>>> import numpy as np
>>> import numpy.linalg as la
>>> np.set_printoptions(precision=3, suppress=True, linewidth=140, sign=" ")
>>> A = np.array([[-1.0, 0.3, 0.4, -0.1, -5.0],
...     [-0.7, 0.7, -1.4, -0.3, 1.0],
...     [0.7, 2.7, -0.3, -0.4, 8.0],
...     [1.2, 1.6, -1.4, -0.8, 4.0],
...     [-1.9, 0.4, 2.0, -1.5, -12.0],
...     [-2.2, 0.6, -0.2, 1.8, -20.0],
...     [-0.2, 0.8, 0.5, -0.2, -2.0]])
>>> print(A)
[[ -1.    0.3   0.4  -0.1  -5. ]
 [ -0.7   0.7  -1.4  -0.3   1. ]
 [  0.7   2.7  -0.3  -0.4   8. ]
 [  1.2   1.6  -1.4  -0.8   4. ]
 [ -1.9   0.4   2.   -1.5 -12. ]
 [ -2.2   0.6  -0.2   1.8 -20. ]
 [ -0.2   0.8   0.5  -0.2  -2. ]]
>>> # column 4 is much longer than the rest
>>> P = A @ la.solve(A.T @ A, A.T)
>>> print(P @ A[:, 0])
[-1.  -0.7  0.7  1.2 -1.9 -2.2 -0.2]
>>> q, r_ = la.qr(A)
>>> print(q @ r_)
[[ -1.    0.3   0.4  -0.1  -5. ]
 [ -0.7   0.7  -1.4  -0.3   1. ]
 [  0.7   2.7  -0.3  -0.4   8. ]
 [  1.2   1.6  -1.4  -0.8   4. ]
 [ -1.9   0.4   2.   -1.5 -12. ]
 [ -2.2   0.6  -0.2   1.8 -20. ]
 [ -0.2   0.8   0.5  -0.2  -2. ]]
>>> q, _ = la.qr(np.array([[1.1], [-1.2], [-0.7], [-0.8], [2.5], [0.7], [0.0], [0.5]]))
>>> F = q @ q.T
>>> print(F)
[[ 0.112 -0.123 -0.071 -0.082  0.255  0.071  0.     0.051]
 [-0.123  0.134  0.078  0.089 -0.279 -0.078  0.    -0.056]
 [-0.071  0.078  0.045  0.052 -0.162 -0.045  0.    -0.032]
 [-0.082  0.089  0.052  0.059 -0.186 -0.052  0.    -0.037]
 [ 0.255 -0.279 -0.162 -0.186  0.58   0.162  0.     0.116]
 [ 0.071 -0.078 -0.045 -0.052  0.162  0.045  0.     0.032]
 [ 0.     0.     0.     0.     0.     0.     0.     0.   ]
 [ 0.051 -0.056 -0.032 -0.037  0.116  0.032  0.     0.023]]
>>> # 2 groups of indices that never mix
>>> print(round(la.det(F), 3))
0.0
>>> sig = 20 * 0.7 ** np.arange(10)
>>> q, _ = la.qr(np.array([[0.0, -0.5, 1.4, -0.3, -1.3, -0.1, 0.9, -0.4, 0.1, -0.2],
...     [-0.9, 1.2, -0.6, -0.6, 0.3, 0.0, -0.4, 1.0, 0.1, -0.2],
...     [0.7, 0.1, 0.7, 0.9, 0.5, 0.2, 0.3, 0.8, -0.5, -0.2],
...     [-0.9, -0.1, 0.0, -0.9, 1.4, -1.5, 0.3, -0.8, -1.0, 0.5],
...     [-0.5, 1.8, 0.8, 0.7, 0.3, 2.1, -1.2, 2.0, 0.1, -1.3],
...     [0.9, 1.3, -2.5, 0.0, 0.6, -2.4, 1.0, -0.1, 0.8, -1.5],
...     [-1.7, 1.2, -0.1, 0.3, -0.3, -0.3, 0.3, 0.8, 1.3, 0.0],
...     [0.5, -0.3, 1.1, -0.5, -0.4, -0.6, 0.0, -0.1, -2.2, 0.7],
...     [1.7, -1.0, 0.2, 0.0, 0.7, 0.6, -0.5, -1.3, 0.5, 1.5],
...     [1.0, -0.5, 0.3, -0.8, 1.6, -1.0, -1.1, -1.2, 0.2, -0.1]]))
>>> rng = np.random.default_rng(8559)
>>> feats = rng.normal(size=(42, 10)) * sig @ q
>>> print(feats)
[[ -2.388   0.34   -8.961   1.295  -9.389  -3.521   6.276   1.062  10.685   4.464]
 [ -7.19   -1.35   -6.155   7.607 -20.114  -1.114  -5.714   3.956  15.102  -3.122]
 [ -0.943 -13.738   2.913  -1.546   1.916   2.079   2.388 -16.86    8.394  -6.641]
 [  5.282  -5.109  -3.555  -6.604   4.041  -7.51   14.774  -9.334  13.694  -7.464]
 [ -0.021   6.121  -0.28   -7.092 -11.47    6.023   0.781   4.028   1.949   2.88 ]
 [ -1.395  -2.309   5.614  -2.86    3.132   2.108   1.966 -12.27    3.837  -7.81 ]
 [  2.205  -0.418   1.93   -3.442  -6.618  10.817  -1.181  -3.732   9.075  -4.789]
 [  1.249   2.673   2.27    1.943   2.542   0.401  -4.637   6.451  -8.548   4.138]
 [ -8.463  -4.248   3.921   8.696  15.534  -6.345  -0.358  -9.463  -5.296  -0.834]
 [  3.406  -9.239  11.368  -6.755  15.178   9.977   0.426 -16.717  -6.716 -11.141]
 [  6.271  -8.437   0.055  -5.397   5.486   8.354   1.146 -10.666   3.285  -6.506]
 [ -0.972   4.997   0.548  -0.871   3.469 -12.051   6.786   5.429  -2.406   2.246]
 [ -3.639  11.131   7.622  -2.235  -1.742 -10.631   2.766   9.04   -3.773   1.416]
 [  2.567   1.235   2.338  -5.608   1.426   6.338  -0.607   2.432  -5.865   2.162]
 [ -3.317   5.666  -9.022   5.609  -2.187  -9.412   3.358  12.687  -6.427  11.295]
 [  5.736  -1.297  -3.986 -13.236  -6.947  -4.029  15.037  -1.033  13.276  -3.948]
 [-10.677   3.389  -2.268  17.578   4.977 -11.15  -11.207   6.32  -14.131   6.381]
 [ -3.347   1.334  -1.947   0.471  -9.728   0.724   0.305   4.186   4.965   2.918]
 [  3.265  -0.168   7.843   7.746  15.124   3.291 -10.615  -5.396 -13.182  -4.584]
 [-10.114   7.61    0.189  11.846  -7.309  -3.062  -9.654  19.92  -15.523  18.255]
 [  2.252   2.786  -0.608  -3.838   4.964   4.369   4.618  -1.916  -4.185  -1.33 ]
 [ -2.273 -14.315  -4.215   1.207   8.247  -4.56    2.732 -14.098   7.313  -8.679]
 [  4.833  -1.222  -6.28  -14.356 -17.502  -0.83   12.821   4.652  18.224   0.055]
 [ -2.079  -2.504   0.63    2.484   4.914   1.187   1.165   0.064  -1.738   0.994]
 [ -4.957   1.87   -4.115   2.58  -13.895  -7.232   2.225   8.798   9.309   2.74 ]
 [ -7.015  12.282   1.579  11.137  -0.273  -8.913 -11.682  19.623 -18.323  11.669]
 [-13.069   1.947  -7.29   12.44   -1.563 -20.884   5.207   1.202   3.636   4.907]
 [ -0.452  -1.568  -4.819  -2.431   0.167  -9.576   8.626   3.77    2.042   3.661]
 [  3.965  -4.966  -1.021 -15.381 -14.768   2.773  13.675   1.829  13.779  -0.52 ]
 [-10.201  16.486 -15.478  10.073 -15.405 -15.165   1.243  24.607  -2.943  17.644]
 [ -2.77   -1.775   1.446   4.729  -2.032   3.338  -4.514   0.312   1.781   0.052]
 [  4.51   -0.204   4.863  -4.527   0.781  10.324  -4.029  -1.201  -3.506   0.438]
 [ -3.923   6.113  -1.643   9.802  -5.755  -2.638  -6.413   6.3     2.338   2.292]
 [ -3.588   2.298  -5.38   -1.349  -5.989 -14.128  11.765  -3.034   8.695  -0.155]
 [  2.3    -7.77   -0.488   3.946  18.321   5.268  -4.824 -13.048  -5.586  -8.265]
 [  0.465  -7.063   3.306  -3.033  -2.94   12.213  -4.165 -13.06    8.793 -10.81 ]
 [ -4.458   3.396  10.522   5.938   7.466  -7.715  -8.353  -0.82  -12.661  -1.097]
 [ 12.587  -3.557   6.507 -20.267  -5.297  11.313   6.343  -6.593   8.282 -12.825]
 [ -9.508   6.989  -8.271   4.552 -26.378 -10.857  -0.707  12.807  10.663   5.89 ]
 [ -0.412  -4.491  -1.318   6.332 -11.822   8.803  -8.511   5.095   7.893  -3.401]
 [  7.255   2.355   9.757  -5.198  13.325   7.033  -2.097  -2.868 -11.16   -4.091]
 [  4.544  -5.963  -8.921  -9.562  -6.752   0.627  12.622 -10.633  17.785 -10.518]]
>>> q, vecs = la.qr(feats[:, :3])[0], la.qr(feats[:, 3:])[0]
>>> sig = la.svd(q.T @ vecs, compute_uv=False)
>>> print(round(float(la.norm(q @ q.T - vecs @ vecs.T, 2)), 3))
1.0
>>> print(np.degrees(np.arccos(sig.clip(0, 1))))
[ 11.564  29.047  35.583]
>>> print((sig > 0.9).sum())
1
>>> G = np.cov(feats, rowvar=False)
>>> print(np.median(feats, axis=0))
[-0.958 -0.186 -0.384 -0.2   -1.652 -0.214  0.963  0.687  2.19  -0.051]
>>> print(np.argsort(-feats.std(axis=0).round(6), kind="stable"))
[ 4  7  8  5  3  6  9  1  2  0]
>>> print(round(np.corrcoef(feats[:, 6], feats[:, 4])[0, 1], 3))
-0.225
>>> print(np.polyfit(feats[:, 6], feats[:, 4], 1))
[-0.315 -1.484]
>>> print(feats.std(axis=0))
[ 5.519  6.296  5.787  8.065  9.975  8.156  7.138  9.649  9.475  7.006]
